In [1]: import numpy as np

In [2]: from numpy import linalg as LA

In [3]: np.set_printoptions(precision=2, suppress=True, linewidth=200)

In [4]: def rnd(a):
   ...:     return np.round(a, 2) + 0
   ...: 

In [5]: m1 = np.load("m.npy")

In [6]: m1
Out[6]: 
array([[ 1.1, -0.2,  2.3,  0.9],
       [ 2.3, -0.2,  1.6,  0. ],
       [ 2.1, -1.3,  0.5, -0.2],
       [-1.9, -0.4, -0.8, -0.4],
       [ 1.1,  0.7,  0.2,  0.3],
       [-0.3,  0.5, -0.6,  1. ],
       [ 0.3,  0.3, -1.4,  0.7],
       [ 0.6, -7.5,  2.4, -2.1],
       [-0.1,  1.3,  0. ,  0.4],
       [ 1.2,  0.1, -0.7,  0.2],
       [ 0.4, -0.8, -0.7, -0.4],
       [-0.9, -0.3, -1.7,  2. ],
       [-0.3, -0.9,  1.1, -1.4]])

In [7]: Xs = m1 - m1.mean(axis=0)

In [8]: vecs = LA.svd(Xs)[2][:1]

In [9]: B = Xs - Xs @ vecs.T @ vecs

In [10]: rnd(np.cov(Xs @ vecs.T, rowvar=False))
Out[10]: np.float64(6.05)

In [11]: rnd(LA.norm(B) / LA.norm(Xs))
Out[11]: np.float64(0.57)

In [12]: B = np.c_[m1[:, :2] @ np.array([[1, 3], [3, -1]]), np.array([-2, -3, -2, -3, -2, 0, 0, -1, 0, -3, -3, 3, -2])]

In [13]: rnd(B)
Out[13]: 
array([[  0.5,   3.5,  -2. ],
       [  1.7,   7.1,  -3. ],
       [ -1.8,   7.6,  -2. ],
       [ -3.1,  -5.3,  -3. ],
       [  3.2,   2.6,  -2. ],
       [  1.2,  -1.4,   0. ],
       [  1.2,   0.6,   0. ],
       [-21.9,   9.3,  -1. ],
       [  3.8,  -1.6,   0. ],
       [  1.5,   3.5,  -3. ],
       [ -2. ,   2. ,  -3. ],
       [ -1.8,  -2.4,   3. ],
       [ -3. ,   0. ,  -2. ]])

In [14]: LA.matrix_rank(B)
Out[14]: np.int64(3)

In [15]: P = m1 @ LA.solve(m1.T @ m1, m1.T)

In [16]: np.allclose(P @ P, P)
Out[16]: True

In [17]: LA.matrix_rank(np.eye(13) - P)
Out[17]: np.int64(9)

In [18]: rnd(np.trace(P))
Out[18]: np.float64(4.0)

In [19]: rnd(P @ m1[:, 1])
Out[19]: array([-0.2, -0.2, -1.3, -0.4,  0.7,  0.5,  0.3, -7.5,  1.3,  0.1, -0.8, -0.3, -0.9])

In [20]: rnd(LA.eigvalsh(P))
Out[20]: array([0., 0., 0., 0., 0., 0., 0., 0., 0., 1., 1., 1., 1.])

In [21]: rnd(LA.norm(m1, 1)), rnd(LA.norm(m1, np.inf))
Out[21]: (np.float64(14.5), np.float64(12.6))

In [22]: rnd(LA.norm(m1, axis=1))
Out[22]: array([2.71, 2.81, 2.53, 2.14, 1.35, 1.3 , 1.62, 8.17, 1.36, 1.41, 1.2 , 2.79, 2.02])

In [23]: rnd(LA.norm(m1, "nuc"))
Out[23]: np.float64(19.04)

In [24]: rnd(m1[8] @ m1[2])
Out[24]: np.float64(-1.98)

In [25]: rnd(LA.norm(m1[8] - m1[2]))
Out[25]: np.float64(3.49)

In [26]: F = np.loadtxt("case8.csv", delimiter=",")

In [27]: F
Out[27]: 
array([[-7.,  0.,  0.,  0.,  0.,  0.,  0.,  0.,  0.],
       [-1.,  3.,  0.,  0.,  0.,  0.,  0.,  0.,  0.],
       [ 7.,  4.,  5.,  0.,  0.,  0.,  0.,  0.,  0.],
       [ 1., -8.,  0., -4.,  0.,  0.,  0.,  0.,  0.],
       [ 5.,  0., -1., -5.,  7.,  0.,  0.,  0.,  0.],
       [ 9.,  3.,  4.,  9.,  1., -9.,  0.,  0.,  0.],
       [-5., -8.,  9.,  2.,  8., -1.,  1.,  0.,  0.],
       [ 2.,  9., -7.,  8., -9., -5., -3., -5.,  0.],
       [ 2.,  5.,  8., -1.,  2.,  4.,  6.,  6., -8.]])

In [28]: # triangular

In [29]: rnd(np.sort(LA.eigvals(F)))
Out[29]: array([-9., -8., -7., -5., -4.,  1.,  3.,  5.,  7.])

In [30]: LA.matrix_rank(F - F[0, 0] * np.eye(9))
Out[30]: np.int64(8)

In [31]: F @ F
Out[31]: 
array([[  49.,    0.,    0.,    0.,    0.,    0.,    0.,    0.,    0.],
       [   4.,    9.,    0.,    0.,    0.,    0.,    0.,    0.,    0.],
       [ -18.,   32.,   25.,    0.,    0.,    0.,    0.,    0.,    0.],
       [  -3.,    8.,    0.,   16.,    0.,    0.,    0.,    0.,    0.],
       [ -12.,   36.,  -12.,  -15.,   49.,    0.,    0.,    0.,    0.],
       [-105.,  -74.,  -17., -122.,   -2.,   81.,    0.,    0.,    0.],
       [ 134.,  -15.,   42.,  -55.,   63.,    8.,    1.,    0.,    0.],
       [-149., -101.,  -38.,  -78.,  -47.,   73.,   12.,   25.,    0.],
       [  48.,   33.,    2.,   98.,   -4., -104.,  -60.,  -78.,   64.]])

In [32]: x0 = np.array([3, 1, -2, 2, -3, -1, 2, 2, 3])

In [33]: y = F @ x0

In [34]: y
Out[34]: array([-21.,   0.,  15., -13., -14.,  46., -58.,  61., -17.])

In [35]: rnd(LA.solve(F, -3 * y))
Out[35]: array([-9., -3.,  6., -6.,  9.,  3., -6., -6., -9.])

In [36]: rnd(LA.solve(F, F[:, 7]))
Out[36]: array([0., 0., 0., 0., 0., 0., 0., 1., 0.])

In [37]: rnd(LA.solve(F, y + F[:, 0]))
Out[37]: array([ 4.,  1., -2.,  2., -3., -1.,  2.,  2.,  3.])

In [38]: x0 = np.array([0, 0, 0, 2, 1, 2, 0, 1, 0])

In [39]: y = F @ x0

In [40]: c, lr = np.zeros(9), 1 / LA.norm(F, 2) ** 2

In [41]: for i in range(8):
    ...:     c -= lr * F.T @ (F @ c - y)
    ...:     if i % 2 == 0: print(i, round(LA.norm(F @ c - y), 2))
    ...: 
0 11.41
2 7.43
4 6.16
6 5.66

In [42]: rnd(LA.cond(F))
Out[42]: np.float64(320.75)

In [43]: feats = np.load("a.npy")

In [44]: feats
Out[44]: 
array([[-1,  0,  0,  0,  0,  0,  0],
       [ 0,  1,  0,  0,  0,  0,  0],
       [ 0,  0,  1,  0,  0,  0,  0],
       [ 0,  0,  0,  2,  0,  0,  0],
       [ 0,  0,  0,  0, -2,  0,  0],
       [ 0,  0,  0,  0,  0,  1,  0],
       [ 0,  0,  0,  0,  0,  0, -2]])

In [45]: # symmetric, so the eigenvalues are real

In [46]: rnd(LA.norm(feats, axis=0))
Out[46]: array([1., 1., 1., 2., 2., 1., 2.])

In [47]: feats[:, 5] @ feats[:, 1]
Out[47]: np.int64(0)

In [48]: rnd(LA.pinv(feats))
Out[48]: 
array([[-1. ,  0. ,  0. ,  0. ,  0. ,  0. ,  0. ],
       [ 0. ,  1. ,  0. ,  0. ,  0. ,  0. ,  0. ],
       [ 0. ,  0. ,  1. ,  0. ,  0. ,  0. ,  0. ],
       [ 0. ,  0. ,  0. ,  0.5,  0. ,  0. ,  0. ],
       [ 0. ,  0. ,  0. ,  0. , -0.5,  0. ,  0. ],
       [ 0. ,  0. ,  0. ,  0. ,  0. ,  1. ,  0. ],
       [ 0. ,  0. ,  0. ,  0. ,  0. ,  0. , -0.5]])

In [49]: [int(LA.matrix_rank(LA.matrix_power(feats, p))) for p in range(1, 8)]
Out[49]: [7, 7, 7, 7, 7, 7, 7]

In [50]: np.prod(np.diag(feats)), rnd(LA.det(feats))
Out[50]: (np.int64(-8), np.float64(-8.0))
